$ ipython --no-banner

In [1]: import numpy as np

In [2]: np.set_printoptions(precision=3, suppress=True, linewidth=100, floatmode="fixed")

In [3]: tidy = lambda a: np.round(a, 3) + 0

In [4]: J = np.load("data.npy")

In [5]: J
Out[5]: 
array([[ 1.000, -2.000,  0.000,  0.000],
       [-2.000,  2.000, -2.000,  0.000],
       [ 0.000, -2.000,  0.000, -2.000],
       [ 0.000,  0.000, -2.000,  1.000]])

In [6]: # equal to its transpose

In [7]: evals, V = np.linalg.eigh(J)

In [8]: tidy(np.linalg.eigvalsh(J + -2 * np.eye(4)))
Out[8]: array([-4.409, -2.173,  0.173,  2.409])

In [9]: tidy(V.T @ V)
Out[9]: 
array([[1.000, 0.000, 0.000, 0.000],
       [0.000, 1.000, 0.000, 0.000],
       [0.000, 0.000, 1.000, 0.000],
       [0.000, 0.000, 0.000, 1.000]])

In [10]: np.unique(evals.round(6) + 0, return_counts=True)[1]
Out[10]: array([1, 1, 1, 1])

In [11]: print(np.linalg.cond(J) > 100)
False

In [12]: tidy(np.abs(np.linalg.svd(J)[2][-1]))
Out[12]: array([0.734, 0.430, 0.266, 0.453])

In [13]: tidy(np.linalg.norm(J, 2) / np.linalg.norm(J))
Out[13]: np.float64(0.805)

In [14]: np.argsort(-np.linalg.norm(J, axis=0).round(6), kind="stable")[:3]
Out[14]: array([1, 2, 0])

In [15]: np.linalg.matrix_rank(J, rtol=0.1)
Out[15]: np.int64(3)

In [16]: round(np.log10(np.linalg.cond(J)))
Out[16]: 1

In [17]: tidy(np.linalg.matrix_power(J, 3))
Out[17]: 
array([[ 17.000, -30.000,  12.000,  -8.000],
       [-30.000,  44.000, -32.000,  12.000],
       [ 12.000, -32.000,  12.000, -18.000],
       [ -8.000,  12.000, -18.000,   9.000]])

In [18]: np.allclose(J @ J.T, J.T @ J)
Out[18]: True

In [19]: tidy(np.linalg.det(J))
Out[19]: np.float64(4.0)

In [20]: (J + J.T) / 2
Out[20]: 
array([[ 1.000, -2.000,  0.000,  0.000],
       [-2.000,  2.000, -2.000,  0.000],
       [ 0.000, -2.000,  0.000, -2.000],
       [ 0.000,  0.000, -2.000,  1.000]])

In [21]: f, v = J[0], J[3]

In [22]: f @ f
Out[22]: np.float64(5.0)

In [23]: p = (f @ v) / (f @ f) * f

In [24]: p
Out[24]: array([ 0.000, -0.000,  0.000,  0.000])

In [25]: Q = J.astype(float).copy()

In [26]: for j in range(4):
    ...:     Q[:, j] -= Q[:, :j] @ (Q[:, :j].T @ Q[:, j])
    ...:     Q[:, j] /= np.linalg.norm(Q[:, j])
    ...: 

In [27]: tidy(Q.T @ J)
Out[27]: 
array([[ 2.236, -2.683,  1.789,  0.000],
       [ 0.000,  2.191,  0.365,  1.826],
       [ 0.000,  0.000,  2.160, -1.234],
       [ 0.000,  0.000,  0.000,  0.378]])

In [28]: tidy(Q)
Out[28]: 
array([[ 0.447, -0.365, -0.309,  0.756],
       [-0.894, -0.183, -0.154,  0.378],
       [ 0.000, -0.913,  0.154, -0.378],
       [ 0.000,  0.000, -0.926, -0.378]])

In [29]: tidy(Q.T @ Q)
Out[29]: 
array([[1.000, 0.000, 0.000, 0.000],
       [0.000, 1.000, 0.000, 0.000],
       [0.000, 0.000, 1.000, 0.000],
       [0.000, 0.000, 0.000, 1.000]])

In [30]: X = np.loadtxt("block0.csv", delimiter=",")

In [31]: X
Out[31]: 
array([[ 1.000,  1.000,  0.000, -2.000,  2.000,  0.000,  6.000,  7.000,  9.000],
       [ 1.000,  2.000,  3.000, -2.000, -1.000,  2.000,  5.000,  3.000,  3.000],
       [-1.000, -3.000,  0.000,  3.000,  0.000,  0.000,  0.000,  1.000,  2.000],
       [ 0.000,  3.000, -3.000,  0.000, -2.000,  1.000,  2.000,  9.000,  3.000],
       [-1.000, -3.000,  3.000, -2.000,  3.000, -2.000,  9.000,  2.000,  3.000],
       [-1.000, -3.000,  0.000, -3.000,  2.000, -3.000,  6.000,  4.000,  5.000],
       [ 0.000,  0.000,  0.000,  0.000,  0.000,  0.000,  4.000,  1.000,  3.000],
       [ 0.000,  0.000,  0.000,  0.000,  0.000,  0.000,  0.000,  5.000,  3.000],
       [ 0.000,  0.000,  0.000,  0.000,  0.000,  0.000,  5.000,  2.000,  0.000]])

In [32]: rng = np.random.default_rng(458257)

In [33]: z = rng.permutation(9)

In [34]: B = X[:, z] * rng.choice([-1, 1], 9)

In [35]: B
Out[35]: 
array([[ 1.000,  2.000, -9.000, -1.000,  7.000, -0.000,  2.000, -0.000,  6.000],
       [ 1.000, -1.000, -3.000, -2.000,  3.000, -3.000,  2.000, -2.000,  5.000],
       [-1.000,  0.000, -2.000,  3.000,  1.000, -0.000, -3.000, -0.000,  0.000],
       [ 0.000, -2.000, -3.000, -3.000,  9.000,  3.000, -0.000, -1.000,  2.000],
       [-1.000,  3.000, -3.000,  3.000,  2.000, -3.000,  2.000,  2.000,  9.000],
       [-1.000,  2.000, -5.000,  3.000,  4.000, -0.000,  3.000,  3.000,  6.000],
       [ 0.000,  0.000, -3.000, -0.000,  1.000, -0.000, -0.000, -0.000,  4.000],
       [ 0.000,  0.000, -3.000, -0.000,  5.000, -0.000, -0.000, -0.000,  0.000],
       [ 0.000,  0.000, -0.000, -0.000,  2.000, -0.000, -0.000, -0.000,  5.000]])

In [36]: Uu, _, Vt = np.linalg.svd(X.T @ B)

In [37]: z
Out[37]: array([0, 4, 8, 1, 7, 2, 3, 5, 6])

In [38]: tidy(np.linalg.lstsq(X, B)[0])
Out[38]: 
array([[ 1.000,  0.000,  0.000,  0.000,  0.000,  0.000,  0.000,  0.000,  0.000],
       [ 0.000,  0.000,  0.000, -1.000,  0.000,  0.000,  0.000,  0.000,  0.000],
       [ 0.000,  0.000,  0.000,  0.000,  0.000, -1.000,  0.000,  0.000,  0.000],
       [ 0.000,  0.000,  0.000,  0.000,  0.000,  0.000, -1.000,  0.000,  0.000],
       [ 0.000,  1.000,  0.000,  0.000,  0.000,  0.000,  0.000,  0.000,  0.000],
       [ 0.000,  0.000,  0.000,  0.000,  0.000,  0.000,  0.000, -1.000,  0.000],
       [ 0.000,  0.000,  0.000,  0.000,  0.000,  0.000,  0.000,  0.000,  1.000],
       [ 0.000,  0.000,  0.000,  0.000,  1.000,  0.000,  0.000,  0.000,  0.000],
       [ 0.000,  0.000, -1.000,  0.000,  0.000,  0.000,  0.000,  0.000,  0.000]])
